% python3 -q
>>> import numpy as np
>>> np.set_printoptions(precision=3, suppress=True, linewidth=200)
>>> def tidy(a):
...     return np.round(a, 3) + 0
... 
>>> E = np.array([[-2, -1, 0],
...     [1, 2, 3],
...     [4, 5, 6],
...     [7, 8, 9],
...     [10, 11, 12],
...     [13, 14, 15]])
>>> x0 = np.array([2, 3, 1])
>>> h1 = np.maximum(E @ x0, 0)
>>> tidy(np.tanh(E @ x0))
array([-1.,  1.,  1.,  1.,  1.,  1.])
>>> h1
array([ 0, 11, 29, 47, 65, 83])
>>> np.maximum(E @ x0, 0) - np.maximum(-E @ x0, 0)
array([-7, 11, 29, 47, 65, 83])
>>> tidy(np.linalg.norm(E, 2) / np.linalg.norm(E))
np.float64(0.998)
>>> np.argsort(-np.linalg.norm(E, axis=0).round(6), kind="stable")[:3]
array([2, 1, 0])
>>> u, g = E[0], E[1]
>>> u @ u
np.int64(5)
>>> u @ g
np.int64(-4)
>>> p = (u @ g) / (u @ u) * u
>>> np.linalg.matrix_rank(np.outer(u, g))
np.int64(1)
>>> tidy(np.trace(np.linalg.pinv(E) @ E))
np.float64(2.0)
>>> np.abs(np.diag(np.linalg.qr(E)[1])) > 1e-9
array([ True,  True, False])
>>> np.allclose(E[:-1].T @ np.linalg.lstsq(E[:-1].T, E[-1])[0], E[-1])
True
>>> np.unique(E.round(6), axis=0).shape
(6, 3)
>>> w1 = np.array([[3, 2, 2], [0, 2, 1], [2, 0, 1]])
>>> coef = np.array([-2, 3, -3])
>>> hid = np.maximum(E @ w1 + coef, 0)
>>> tidy((hid > 0).mean(axis=0))
array([0.833, 0.833, 0.833])
>>> basis = np.array([[-3, 1, 3], [2, -3, -2], [-2, 1, 3]])
>>> hid @ basis
array([[   0,    0,    0],
       [ -11,  -16,   15],
       [ -56,  -25,   72],
       [-101,  -34,  129],
       [-146,  -43,  186],
       [-191,  -52,  243]])
>>> W0 = np.load("block3.npy")
>>> W0
array([[-1,  0,  1,  2,  3,  4,  5],
       [ 6,  7,  8,  9, 10, 11, 12],
       [13, 14, 15, 16, 17, 18, 19],
       [20, 21, 22, 23, 24, 25, 26],
       [27, 28, 29, 30, 31, 32, 33],
       [34, 35, 36, 37, 38, 39, 40],
       [41, 42, 43, 44, 45, 46, 47],
       [48, 49, 50, 51, 52, 53, 54],
       [55, 56, 57, 58, 59, 60, 61]])
>>> # null space of dimension 5
>>> u = np.array([-2, -1])
>>> np.correlate(E[4], E[2], "full")
array([ 60, 116, 167, 104,  48])
>>> np.polyval(u, E[4])
array([-21, -23, -25])
>>> np.array([np.convolve(row, u, "same") for row in E])
array([[  4,   4,   1],
       [ -2,  -5,  -8],
       [ -8, -14, -17],
       [-14, -23, -26],
       [-20, -32, -35],
       [-26, -41, -44]])
>>> Uu, s, VT = np.linalg.svd(W0)
>>> np.argmax(s[:-1] / (s[1:] + 1e-6)) + 1
np.int64(2)
>>> tidy(s)
array([278.325,   8.182,   0.   ,   0.   ,   0.   ,   0.   ,   0.   ])
>>> Y = Uu[:, :2] @ np.diag(s[:2]) @ VT[:2]
>>> tidy(np.linalg.norm(W0 - Y, 2)), tidy(s[2])
(np.float64(0.0), np.float64(0.0))
